>>> import numpy as np
>>> import numpy.linalg as la
>>> np.set_printoptions(suppress=True, linewidth=100)
>>> rd = lambda a: np.round(a, 2) + 0
>>> data = np.loadtxt("sample1.csv", delimiter=",")
>>> print(data)
[[ 0.8  -0.6  -2.75 -0.7  -1.8  -0.9 ]
 [ 0.1   0.3   0.61  0.1   0.4  -0.1 ]
 [-0.3  -1.6  -2.04 -0.5   1.5  -0.1 ]
 [-0.6   0.8   0.57  0.1   0.1  -0.2 ]
 [ 0.9  -1.2   8.1   2.   -1.3   0.3 ]
 [ 0.4   0.8   2.98  0.7  -1.1  -0.4 ]
 [ 1.6  -0.9   3.72  0.9   0.5  -1.6 ]
 [-0.3  -1.8   3.55  0.9   0.6  -0.7 ]
 [ 0.2   0.5  -2.48 -0.6   0.9  -0.2 ]
 [-1.1  -0.2  -4.05 -1.    1.   -0.9 ]
 [ 0.2   0.5  -2.71 -0.7   0.4   1.7 ]
 [-0.7  -0.1   6.46  1.6   1.7  -0.7 ]
 [ 1.1   1.5  -1.66 -0.4  -0.4  -2.3 ]
 [ 0.8  -1.2   1.46  0.4  -1.    0.6 ]
 [-1.2   0.9  -2.5  -0.6   0.6  -1.1 ]
 [-0.4   0.4  -1.83 -0.5   0.9   0.4 ]
 [ 1.2  -0.5   8.67  2.2   0.6   0.8 ]
 [-0.5   0.2  -1.12 -0.3   0.4   1.  ]
 [-1.7   0.1   0.58  0.1   0.3  -0.8 ]]
>>> # column 2 is much longer than the rest
>>> C = data[[17, 12]].astype(float)
>>> for _ in range(6):
...     z = la.norm(data[:, None] - C, axis=-1).argmin(axis=1)
...     C = np.array([data[z == j].mean(axis=0) for j in range(2)])
... 
>>> print(z)
[1 1 1 1 0 0 0 0 1 1 1 0 1 0 1 1 0 1 1]
>>> print(np.bincount(z))
[ 7 12]
>>> print(np.abs(C[1] - C[0]).argmax())
2
>>> x = np.array([0, 2, 3, 1, 1, 2])
>>> h = np.maximum(data @ x, 0)
>>> print(rd(np.maximum(data @ (3 * x), 0)))
[ 0.    8.19  0.    9.33 69.6  28.02 22.68 21.45  0.    0.    0.   63.24  0.    7.74  0.    0.
 88.23  0.    2.22]
>>> other = np.c_[data[:, :2] @ np.array([[2, -1], [-2, 2]]), np.array([0, 2, 1, 1, 1, 3, 3, 3, 2, 3, 1, 0, 3, 2, 1, 3, 2, 1, 2])]
>>> print(rd(other))
[[ 2.8 -2.   0. ]
 [-0.4  0.5  2. ]
 [ 2.6 -2.9  1. ]
 [-2.8  2.2  1. ]
 [ 4.2 -3.3  1. ]
 [-0.8  1.2  3. ]
 [ 5.  -3.4  3. ]
 [ 3.  -3.3  3. ]
 [-0.6  0.8  2. ]
 [-1.8  0.7  3. ]
 [-0.6  0.8  1. ]
 [-1.2  0.5  0. ]
 [-0.8  1.9  3. ]
 [ 4.  -3.2  2. ]
 [-4.2  3.   1. ]
 [-1.6  1.2  3. ]
 [ 3.4 -2.2  2. ]
 [-1.4  0.9  1. ]
 [-3.6  1.9  2. ]]
>>> print(la.matrix_rank(np.c_[data, other]))
7
>>> print(rd(la.norm(la.qr(data)[0].T @ other, axis=0) ** 2 / ((other ** 2).sum(axis=0) + 1e-12)))
[1.   1.   0.36]
>>> print(rd(la.lstsq(data, other[:, 0])[0]))
[ 2. -2.  0.  0.  0.  0.]
>>> print(rd(la.norm(other - data @ la.lstsq(data, other)[0], axis=0)))
[0.   0.   7.16]
>>> Ac = data - data.mean(axis=0)
>>> V = la.svd(Ac)[2][:5]
>>> other = Ac - Ac @ V.T @ V
>>> print(rd(la.norm(other) / la.norm(Ac)))
0.01
>>> print(rd(np.cov(Ac @ V.T, rowvar=False)))
[[15.82  0.    0.    0.    0.  ]
 [ 0.    1.18  0.    0.    0.  ]
 [ 0.    0.    0.93  0.    0.  ]
 [ 0.    0.    0.    0.68  0.  ]
 [ 0.    0.    0.    0.    0.39]]
>>> P = data @ la.solve(data.T @ data, data.T)
>>> print(rd(np.trace(P)))
6.0
>>> feats = np.loadtxt("run4.csv", delimiter=",")
>>> print(feats)
[[ 0.05  7.    6.65  2.55 -0.51]
 [-2.63  0.62 -6.14 -1.99  7.15]
 [-4.24 -3.88  5.75 -1.56 -5.61]
 [-6.55 -3.62 -3.61  2.9   4.74]
 [ 0.62 -4.33 -7.4   3.36 -3.85]
 [-3.76 -0.35  1.85 -6.6  -6.22]
 [-5.62 -1.35  2.8   3.57  6.78]
 [-6.58 -2.16  4.99  5.02 -1.37]
 [ 1.59  0.2  -9.71  1.54  0.85]
 [-3.72  3.41  7.35  0.54 -4.5 ]
 [ 1.31  1.42 -8.73 -0.05  4.49]
 [-0.43 -6.52  2.88 -4.71 -5.18]
 [-1.12  6.9   0.19 -2.93 -6.52]
 [ 3.96  4.25  4.36  0.77 -6.83]
 [ 1.83 -3.81 -6.63 -3.88  4.81]
 [-2.88 -6.11 -6.3  -0.13  3.83]
 [-7.92  5.65 -0.51  0.9   2.07]
 [-5.28 -4.36 -1.55 -6.18  3.53]
 [-8.57  1.05  2.43  2.57 -3.59]
 [ 6.68 -6.43 -3.37  1.25 -1.11]
 [-3.23  2.4  -2.97 -8.51 -1.6 ]
 [ 1.43  3.67  2.14 -7.48  4.9 ]
 [ 2.37 -2.58 -4.18  2.51 -8.  ]
 [ 0.01  1.01 -1.49  3.49 -9.2 ]
 [-0.97 -4.91 -3.78 -6.8   3.79]
 [-6.82  2.3  -4.19 -5.08 -2.18]
 [ 6.16  5.52  4.97  1.73 -2.  ]
 [-0.66 -2.02 -9.38  2.64 -0.73]
 [ 6.77  0.24  2.33 -6.93 -0.75]
 [-1.26 -9.17  0.09  2.97  2.36]
 [-1.42 -5.4  -0.97  7.99 -1.98]
 [-1.31  2.99 -6.89 -4.85 -4.29]]
>>> rng = np.random.default_rng(496369)
>>> z = rng.permutation(5)
>>> other = feats[:, z] * rng.choice([-1, 1], 5)
>>> print(other)
[[-0.05  6.65  2.55 -7.    0.51]
 [ 2.63 -6.14 -1.99 -0.62 -7.15]
 [ 4.24  5.75 -1.56  3.88  5.61]
 [ 6.55 -3.61  2.9   3.62 -4.74]
 [-0.62 -7.4   3.36  4.33  3.85]
 [ 3.76  1.85 -6.6   0.35  6.22]
 [ 5.62  2.8   3.57  1.35 -6.78]
 [ 6.58  4.99  5.02  2.16  1.37]
 [-1.59 -9.71  1.54 -0.2  -0.85]
 [ 3.72  7.35  0.54 -3.41  4.5 ]
 [-1.31 -8.73 -0.05 -1.42 -4.49]
 [ 0.43  2.88 -4.71  6.52  5.18]
 [ 1.12  0.19 -2.93 -6.9   6.52]
 [-3.96  4.36  0.77 -4.25  6.83]
 [-1.83 -6.63 -3.88  3.81 -4.81]
 [ 2.88 -6.3  -0.13  6.11 -3.83]
 [ 7.92 -0.51  0.9  -5.65 -2.07]
 [ 5.28 -1.55 -6.18  4.36 -3.53]
 [ 8.57  2.43  2.57 -1.05  3.59]
 [-6.68 -3.37  1.25  6.43  1.11]
 [ 3.23 -2.97 -8.51 -2.4   1.6 ]
 [-1.43  2.14 -7.48 -3.67 -4.9 ]
 [-2.37 -4.18  2.51  2.58  8.  ]
 [-0.01 -1.49  3.49 -1.01  9.2 ]
 [ 0.97 -3.78 -6.8   4.91 -3.79]
 [ 6.82 -4.19 -5.08 -2.3   2.18]
 [-6.16  4.97  1.73 -5.52  2.  ]
 [ 0.66 -9.38  2.64  2.02  0.73]
 [-6.77  2.33 -6.93 -0.24  0.75]
 [ 1.26  0.09  2.97  9.17 -2.36]
 [ 1.42 -0.97  7.99  5.4   1.98]
 [ 1.31 -6.89 -4.85 -2.99  4.29]]
>>> left, _, Vt = la.svd(feats.T @ other)
>>> print(rd(la.lstsq(feats, other)[0]))
[[-1.  0.  0.  0.  0.]
 [ 0.  0.  0. -1.  0.]
 [ 0.  1.  0.  0.  0.]
 [ 0.  0.  1.  0.  0.]
 [ 0.  0.  0.  0. -1.]]
>>> print(rd(left @ Vt))
[[-1.  0.  0.  0.  0.]
 [ 0.  0.  0. -1.  0.]
 [ 0.  1.  0.  0.  0.]
 [ 0.  0.  1.  0.  0.]
 [ 0.  0.  0.  0. -1.]]
>>> print(z)
[0 2 3 1 4]
>>> q, V = la.qr(feats[:, :1])[0], la.qr(feats[:, 1:])[0]
>>> sig = la.svd(q.T @ V, compute_uv=False)
>>> print(rd(np.degrees(np.arccos(sig.clip(0, 1)))))
[84.2]
>>> print((sig > 0.9).sum())
0
>>> Ac = feats - feats.mean(axis=0)
>>> left, sig, Vt = la.svd(Ac, full_matrices=False)
>>> print(la.matrix_rank(Ac))
5
>>> print(np.searchsorted(np.cumsum(sig ** 2) / (sig ** 2).sum(), 0.9) + 1)
5
>>> print(rd(Vt[0] * np.sign(Vt[0, np.abs(Vt[0]).argmax()])))
[ 0.    0.43  0.73  0.04 -0.54]
>>> blk = np.stack([feats, -1 * feats, feats[::-1]])
>>> print(rd(np.einsum("bij,cij->bc", blk, blk)))
[[ 3199.97 -3199.97   -69.67]
 [-3199.97  3199.97    69.67]
 [  -69.67    69.67  3199.97]]
>>> print(blk.shape)
(3, 32, 5)
>>> print(la.matrix_rank(blk))
[5 5 5]
>>> F = np.loadtxt("layer18.csv", delimiter=",")
>>> print(F)
[[-1.  0.  0. -2.  0. -2.]
 [ 0. -1. -2.  0. -2.  0.]
 [ 0. -2. -1.  0. -2.  0.]
 [-2.  0.  0. -1.  0. -2.]
 [ 0. -2. -2.  0. -1.  0.]
 [-2.  0.  0. -2.  0. -1.]]
>>> # equal to its transpose
>>> x = np.array([-2, -2, -1, -1, 0])
>>> target = feats @ x
>>> coef, lr = np.zeros(5), 1 / la.norm(feats, 2) ** 2
>>> for i in range(20):
...     coef -= lr * feats.T @ (feats @ coef - target)
...     if i % 5 == 0: print(i, round(la.norm(feats @ coef - target), 2))
... 
0 29.69
5 1.47
10 0.1
15 0.01
>>> print(rd(la.cond(feats)))
1.59
>>> print((la.matrix_power((F != 0) + (F.T != 0) + np.eye(6), 6) > 0).astype(int))
[[1 0 0 1 0 1]
 [0 1 1 0 1 0]
 [0 1 1 0 1 0]
 [1 0 0 1 0 1]
 [0 1 1 0 1 0]
 [1 0 0 1 0 1]]
>>> print(F @ F)
[[9. 0. 0. 8. 0. 8.]
 [0. 9. 8. 0. 8. 0.]
 [0. 8. 9. 0. 8. 0.]
 [8. 0. 0. 9. 0. 8.]
 [0. 8. 8. 0. 9. 0.]
 [8. 0. 0. 8. 0. 9.]]
>>> print(rd(la.det(F)))
25.0
>>> print((F != 0).astype(int))
[[1 0 0 1 0 1]
 [0 1 1 0 1 0]
 [0 1 1 0 1 0]
 [1 0 0 1 0 1]
 [0 1 1 0 1 0]
 [1 0 0 1 0 1]]
>>> cov = F.T @ F
>>> print(np.trace(cov), (F ** 2).sum())
54.0 54.0
>>> print(cov)
[[9. 0. 0. 8. 0. 8.]
 [0. 9. 8. 0. 8. 0.]
 [0. 8. 9. 0. 8. 0.]
 [8. 0. 0. 9. 0. 8.]
 [0. 8. 8. 0. 9. 0.]
 [8. 0. 0. 8. 0. 9.]]
>>> print(la.matrix_rank(cov))
6
>>> u = np.array([0, 2, 2, 3, 0, 2, 2, 0])
>>> v = np.array([3, 4, 2])
>>> J = u[:, None] + v[None, :]
>>> print(J)
[[3 4 2]
 [5 6 4]
 [5 6 4]
 [6 7 5]
 [3 4 2]
 [5 6 4]
 [5 6 4]
 [3 4 2]]
>>> print(rd(la.norm(data, 2) / la.norm(data)))
0.91
>>> print(la.cond(data) > 100)
True
>>> print(round(np.log10(la.cond(data))))
2
>>> print(la.matrix_rank(data, rtol=0.1))
5
>>> print(np.argsort(-la.norm(data, axis=0).round(6), kind="stable")[:3])
[2 5 3]
>>> other = J / la.norm(J, axis=1, keepdims=True)
>>> cov = other @ other.T
>>> print(rd(np.degrees(np.arccos(np.clip(cov[3, 4], -1, 1)))))
7.48
>>> print(np.argwhere(np.triu(np.abs(cov) > 0.95, 1)))
[[0 1]
 [0 2]
 [0 3]
 [0 4]
 [0 5]
 [0 6]
 [0 7]
 [1 2]
 [1 3]
 [1 4]
 [1 5]
 [1 6]
 [1 7]
 [2 3]
 [2 4]
 [2 5]
 [2 6]
 [2 7]
 [3 4]
 [3 5]
 [3 6]
 [3 7]
 [4 5]
 [4 6]
 [4 7]
 [5 6]
 [5 7]
 [6 7]]
>>> print(la.norm(F, axis=1).argmax())
0
>>> print(rd(la.norm(F, 1)), rd(la.norm(F, np.inf)))
5.0 5.0
>>> print(rd(la.norm(F, 2)))
5.0
>>> print(rd(la.norm(F, "nuc")))
14.0
>>> print(rd(la.norm(F[4], 1)), rd(la.norm(F[4], np.inf)))
5.0 2.0
>>> print(rd(la.norm(F, axis=1)))
[3. 3. 3. 3. 3. 3.]
>>> print(F[4] @ F[3])
0.0
>>> print(rd(la.norm(F[4] - F[3])))
4.24
